$ python3 -q
>>> import numpy as np
>>> np.set_printoptions(precision=2, suppress=True, linewidth=100, floatmode="fixed")
>>> data = np.array([[0, 3, 5, 4, 5, -4, 5],
...     [0, 0, -2, -3, 4, -5, 5],
...     [2, -3, 5, 3, -1, 2, 3],
...     [-2, -5, -3, 0, 2, 4, -1],
...     [-3, 0, -4, -1, 5, 1, 3],
...     [-2, 2, 5, 3, -3, 2, 5]])
>>> data[-1] = data[0] + -3 * data[1]
>>> print(data)
[[  0   3   5   4   5  -4   5]
 [  0   0  -2  -3   4  -5   5]
 [  2  -3   5   3  -1   2   3]
 [ -2  -5  -3   0   2   4  -1]
 [ -3   0  -4  -1   5   1   3]
 [  0   3  11  13  -7  11 -10]]
>>> U, s, VT = np.linalg.svd(data)
>>> print(np.argmax(s[:-1] / (s[1:] + 1e-6)) + 1)
5
>>> print(s.round(2) + 0)
[25.96 12.54  8.24  6.49  1.97  0.00]
>>> out = U[:, :5] @ np.diag(s[:5]) @ VT[:5]
>>> print(round(float(np.abs(data - out).max()), 2))
0.0
>>> print(np.linalg.matrix_rank(out))
5
>>> print(out.round(2) + 0)
[[  0.00   3.00   5.00   4.00   5.00  -4.00   5.00]
 [  0.00   0.00  -2.00  -3.00   4.00  -5.00   5.00]
 [  2.00  -3.00   5.00   3.00  -1.00   2.00   3.00]
 [ -2.00  -5.00  -3.00   0.00   2.00   4.00  -1.00]
 [ -3.00   0.00  -4.00  -1.00   5.00   1.00   3.00]
 [  0.00   3.00  11.00  13.00  -7.00  11.00 -10.00]]
>>> print(np.abs(np.diag(np.linalg.qr(data)[1])) > 1e-9)
[ True  True  True  True  True False]
>>> r = np.linalg.matrix_rank(data)
>>> print(r)
5
>>> ns = np.linalg.svd(data)[2][r:].T
>>> print(np.allclose(data @ ns, 0))
True
>>> print([int(np.linalg.matrix_rank(np.delete(data, i, axis=0))) for i in range(6)])
[5, 5, 4, 4, 4, 5]
>>> print(np.round(data @ ns, 2) + 0)
[[0.00 0.00]
 [0.00 0.00]
 [0.00 0.00]
 [0.00 0.00]
 [0.00 0.00]
 [0.00 0.00]]
>>> print(ns.shape)
(7, 2)
>>> print([int(np.linalg.matrix_rank(data[:i])) for i in range(1, len(data) + 1)])
[1, 2, 3, 4, 5, 5]
>>> E = np.loadtxt("case16.csv", delimiter=",")
>>> print(E)
[[-4.00 -8.00 -1.00]
 [-4.00 -8.00 -3.00]
 [-1.00 -2.00 -5.00]]
>>> r0, r1 = E[1], E[2]
>>> print(r0 @ r1)
35.0
>>> print(r0 @ r0)
89.0
>>> pr = (r0 @ r1) / (r0 @ r0) * r0
>>> print(pr)
[-1.57 -3.15 -1.18]
>>> print(np.outer(r0, r1))
[[ 4.00  8.00 20.00]
 [ 8.00 16.00 40.00]
 [ 3.00  6.00 15.00]]
>>> print(r1 - pr)
[ 0.57  1.15 -3.82]
>>> print(round(float((r1 - pr) @ r0), 2))
-0.0
>>> print(np.unique(E.round(6), axis=0).shape)
(3, 3)
>>> print(E @ np.linalg.pinv(E) @ E)
[[-4.00 -8.00 -1.00]
 [-4.00 -8.00 -3.00]
 [-1.00 -2.00 -5.00]]
>>> U, s, VT = np.linalg.svd(E)
>>> evecs = VT[:(s > 1e-8).sum()]
>>> rng = np.random.default_rng(587207)
>>> x = E[0] + 4 * E[2] + rng.integers(2) * np.eye(3)[2]
>>> print(x)
[ -8.00 -16.00 -21.00]
>>> print(np.diag(evecs.T @ evecs))
[0.20 0.80 1.00]
>>> print(np.linalg.matrix_rank(np.vstack([E, x])))
2
>>> print(round(float(np.linalg.norm(x - evecs.T @ evecs @ x)), 2))
0.0
>>> U, s, VT = np.linalg.svd(E)
>>> print(np.argmax(s[:-1] / (s[1:] + 1e-6)) + 1)
2
>>> print(s.round(2) + 0)
[13.42  4.45  0.00]
>>> out = U[:, :2] @ np.diag(s[:2]) @ VT[:2]
>>> print(np.linalg.matrix_rank(out))
2
>>> print(round(np.abs(E - out).max(), 2))
0.0
>>> print(round(float(np.linalg.norm(E - out, 2)), 2), round(float(s[2]), 2))
0.0 0.0
>>> print(round(np.linalg.norm(E - out) / np.linalg.norm(E), 2))
0.0
>>> out = E[0, 0] * E[1:] - np.outer(E[1:, 0], E[0])
>>> print(out)
[[ 0.00  0.00  8.00]
 [ 0.00  0.00 19.00]]
>>> print(np.flatnonzero(~out.round(6).any(axis=1)))
[]
>>> print(np.linalg.matrix_rank(out), np.linalg.matrix_rank(E))
1 2
